$ python -q
>>> import numpy as np
>>> import numpy.linalg as la
>>> np.set_printoptions(suppress=True, linewidth=200)
>>> tidy = lambda a: np.round(a, 2) + 0
>>> A2 = np.array([[1]])
>>> W2 = np.array([[3, 2], [0, 3]])
>>> J = np.block([[A2, np.zeros((1, 2))], [np.zeros((2, 1)), W2]])
>>> J
array([[1., 0., 0.],
       [0., 3., 2.],
       [0., 0., 3.]])
>>> J @ J
array([[ 1.,  0.,  0.],
       [ 0.,  9., 12.],
       [ 0.,  0.,  9.]])
>>> (J != 0).astype(int)
array([[1, 0, 0],
       [0, 1, 1],
       [0, 0, 1]])
>>> tidy(la.eigvals(J).sum().real)
np.float64(7.0)
>>> tidy(la.eigvals(J))
array([1., 3., 3.])
>>> tidy(la.det(2 * J)), tidy(la.det(J))
(np.float64(72.0), np.float64(9.0))
>>> np.einsum("ii->", J)
np.float64(7.0)
>>> W1 = np.array([[2, 1, 2, 1], [2, 0, 1, 1], [2, 2, 2, 2]])
>>> coef = np.array([2, 1, 2, 0])
>>> act = np.maximum(J @ W1 + coef, 0)
>>> la.matrix_rank(act)
np.int64(3)
>>> (act > 0).mean(axis=0)
array([1., 1., 1., 1.])
>>> (act > 0).astype(int)
array([[1, 1, 1, 1],
       [1, 1, 1, 1],
       [1, 1, 1, 1]])
>>> act
array([[ 4.,  2.,  4.,  1.],
       [12.,  5.,  9.,  7.],
       [ 8.,  7.,  8.,  6.]])
>>> W2 = np.array([[-2, 1, 3], [-2, 2, -2], [-3, -2, 0], [-1, -1, 1]])
>>> act @ W2
array([[-25.,  -1.,   9.],
       [-68.,  -3.,  33.],
       [-60.,   0.,  16.]])
>>> rng = np.random.default_rng(199950)
>>> A2 = J + rng.integers(-2, 3, (3, 2)) @ rng.integers(-2, 3, (2, 3))
>>> A2
array([[ 3., -4., -2.],
       [-2.,  5.,  2.],
       [-2.,  6.,  7.]])
>>> np.abs(A2 - J).sum(axis=1)
array([ 8.,  4., 12.])
>>> (J + J.T) / 2
array([[1., 0., 0.],
       [0., 3., 1.],
       [0., 1., 3.]])
>>> np.trace(J)
np.float64(7.0)
>>> np.allclose(J @ J.T, J.T @ J)
False
>>> tidy(la.matrix_power(J, 4))
array([[  1.,   0.,   0.],
       [  0.,  81., 216.],
       [  0.,   0.,  81.]])
>>> np.allclose(J, J.T)
False
>>> J @ J
array([[ 1.,  0.,  0.],
       [ 0.,  9., 12.],
       [ 0.,  0.,  9.]])
>>> tidy(np.sort(np.abs(la.eigvals(J))))
array([1., 3., 3.])
>>> K = np.load("mat.npy")
>>> K
array([[ 1,  1,  1,  1,  1,  1,  1,  1],
       [ 1,  1, -1, -1,  1,  1, -1, -1],
       [ 1, -1,  1, -1, -1,  1, -1,  1]])
>>> # column 4 repeats column 1
>>> theta = np.radians(153)
>>> R = np.eye(8)
>>> R[2, 2] = R[4, 4] = np.cos(theta)
>>> R[2, 4], R[4, 2] = -np.sin(theta), np.sin(theta)
>>> tidy(R)
array([[ 1.  ,  0.  ,  0.  ,  0.  ,  0.  ,  0.  ,  0.  ,  0.  ],
       [ 0.  ,  1.  ,  0.  ,  0.  ,  0.  ,  0.  ,  0.  ,  0.  ],
       [ 0.  ,  0.  , -0.89,  0.  , -0.45,  0.  ,  0.  ,  0.  ],
       [ 0.  ,  0.  ,  0.  ,  1.  ,  0.  ,  0.  ,  0.  ,  0.  ],
       [ 0.  ,  0.  ,  0.45,  0.  , -0.89,  0.  ,  0.  ,  0.  ],
       [ 0.  ,  0.  ,  0.  ,  0.  ,  0.  ,  1.  ,  0.  ,  0.  ],
       [ 0.  ,  0.  ,  0.  ,  0.  ,  0.  ,  0.  ,  1.  ,  0.  ],
       [ 0.  ,  0.  ,  0.  ,  0.  ,  0.  ,  0.  ,  0.  ,  1.  ]])
>>> A2 = K @ R.T
>>> tidy(np.abs(A2 - K).max(axis=0))
array([0.  , 0.  , 2.34, 0.  , 2.34, 0.  , 0.  , 0.  ])
>>> tidy(la.svd(K, compute_uv=False)), tidy(la.svd(A2, compute_uv=False))
(array([2.83, 2.83, 2.83]), array([2.83, 2.83, 2.83]))
>>> x = np.array([1, -3, 1, 0, 0, 3, -2, 0])
>>> h = np.maximum(K @ x, 0)
>>> K * (h > 1e-9)[:, None]
array([[ 0,  0,  0,  0,  0,  0,  0,  0],
       [ 1,  1, -1, -1,  1,  1, -1, -1],
       [ 1, -1,  1, -1, -1,  1, -1,  1]])
>>> K.T @ h
array([ 12,  -8,   8, -12,  -8,  12, -12,   8])
>>> np.flatnonzero(h > 1e-9)
array([1, 2])
>>> np.maximum(K @ (3 * x), 0)
array([ 0,  6, 30])
